$ python -q
>>> import numpy as np
>>> np.set_printoptions(precision=2, suppress=True, linewidth=200)
>>> rd = lambda a: np.round(a, 2) + 0
>>> A = np.load("data.npy")
>>> rd(A)
array([[0.36, 0.27, 0.36],
       [0.22, 0.33, 0.44],
       [0.33, 0.17, 0.5 ]])
>>> rd((A - A.T) / 2)
array([[ 0.  ,  0.03,  0.02],
       [-0.03,  0.  ,  0.14],
       [-0.02, -0.14,  0.  ]])
>>> rd((A + A.T) / 2)
array([[0.36, 0.25, 0.35],
       [0.25, 0.33, 0.31],
       [0.35, 0.31, 0.5 ]])
>>> np.allclose(A @ A.T, A.T @ A)
False
>>> rd(np.abs(np.linalg.eigvals(A)).max())
np.float64(1.0)
>>> np.allclose(A, A.T)
False
>>> rd(A @ A)
array([[0.31, 0.25, 0.44],
       [0.3 , 0.25, 0.45],
       [0.32, 0.23, 0.45]])
>>> rd(np.trace(A))
np.float64(1.2)
>>> x0 = np.array([4, 4, 1])
>>> y = A @ x0
>>> rd(y)
array([2.91, 2.67, 2.5 ])
>>> rd(np.linalg.solve(A, A[:, 0]))
array([1., 0., 0.])
>>> rd(np.linalg.solve(A, 2 * y))
array([8., 8., 2.])
>>> rd(np.linalg.norm(A))
np.float64(1.04)
>>> rd(A.sum(axis=0))
array([0.92, 0.77, 1.31])
>>> rd(np.diff(A, axis=0))
array([[-0.14,  0.06,  0.08],
       [ 0.11, -0.17,  0.06]])
>>> rd(np.linalg.norm(A) ** 2 / np.linalg.norm(A, 2) ** 2)
np.float64(1.03)
>>> rd(np.linalg.norm(A, axis=1))
array([0.58, 0.6 , 0.62])
>>> rd(np.linalg.norm(A, axis=0))
array([0.54, 0.46, 0.76])
>>> np.linalg.norm(A, axis=1).argmax()
np.int64(2)
>>> rd(np.linalg.norm(A, "nuc"))
np.float64(1.28)
>>> K = np.loadtxt("mat.csv", delimiter=",")
>>> K
array([[-28.11,  19.43, -13.92],
       [-27.92,  19.07, -15.52],
       [-26.63,  19.77, -14.7 ],
       [ 13.64,  14.3 ,   0.5 ],
       [ 14.4 ,  13.66,   1.07],
       [ 12.59,  14.16,   0.83],
       [ 13.45,  12.6 ,   0.27],
       [ 15.02,  14.28,   1.67],
       [ 14.08,  12.18,  -0.06],
       [-26.83,  18.59, -15.16],
       [-28.39,  20.08, -17.08],
       [-28.54,  19.98, -16.27],
       [-28.46,  21.21, -15.63],
       [-30.  ,  21.71, -16.61],
       [ 13.42,  14.5 ,   2.15],
       [-28.  ,  19.92, -16.16],
       [-27.09,  19.8 , -15.51],
       [-27.79,  19.46, -16.38],
       [ 14.3 ,  13.69,  -1.34],
       [ 14.01,  14.1 ,   2.39]])
>>> Ac = (K - K.mean(axis=0)) / K.std(axis=0)
>>> np.argwhere(np.abs(Ac) > 2)
array([], shape=(0, 2), dtype=int64)
>>> rd(Ac.std(axis=0))
array([1., 1., 1.])
>>> coef = np.linalg.lstsq(np.delete(Ac, 0, axis=1), Ac[:, 0])[0]
>>> rd(coef)
array([-0.23,  0.77])
>>> np.abs(coef).argmax()
np.int64(1)
>>> M = np.array([[6, 8, 9, 8], [6, 8, 9, 8], [0, 4, 9, 6], [1, 1, 0, 3]])
>>> left, sv, Vh = np.linalg.svd(M)
>>> vecs = Vh[:(sv > 1e-8).sum()]
>>> rng = np.random.default_rng(785780)
>>> x0 = M[1] + -2 * M[0] + rng.integers(2) * np.eye(4)[0]
>>> x0
array([-6., -8., -9., -8.])
>>> rd(np.diag(vecs.T @ vecs))
array([0.75, 0.35, 0.92, 0.99])
>>> left, sv, Vh = np.linalg.svd(M)
>>> rd(sv)
array([24.63,  4.79,  2.14,  0.  ])
>>> other = left[:, :3] @ np.diag(sv[:3]) @ Vh[:3]
>>> rd(other)
array([[6., 8., 9., 8.],
       [6., 8., 9., 8.],
       [0., 4., 9., 6.],
       [1., 1., 0., 3.]])
>>> rd(np.abs(M - other).max())
np.float64(0.0)
>>> np.linalg.matrix_rank(other)
np.int64(3)
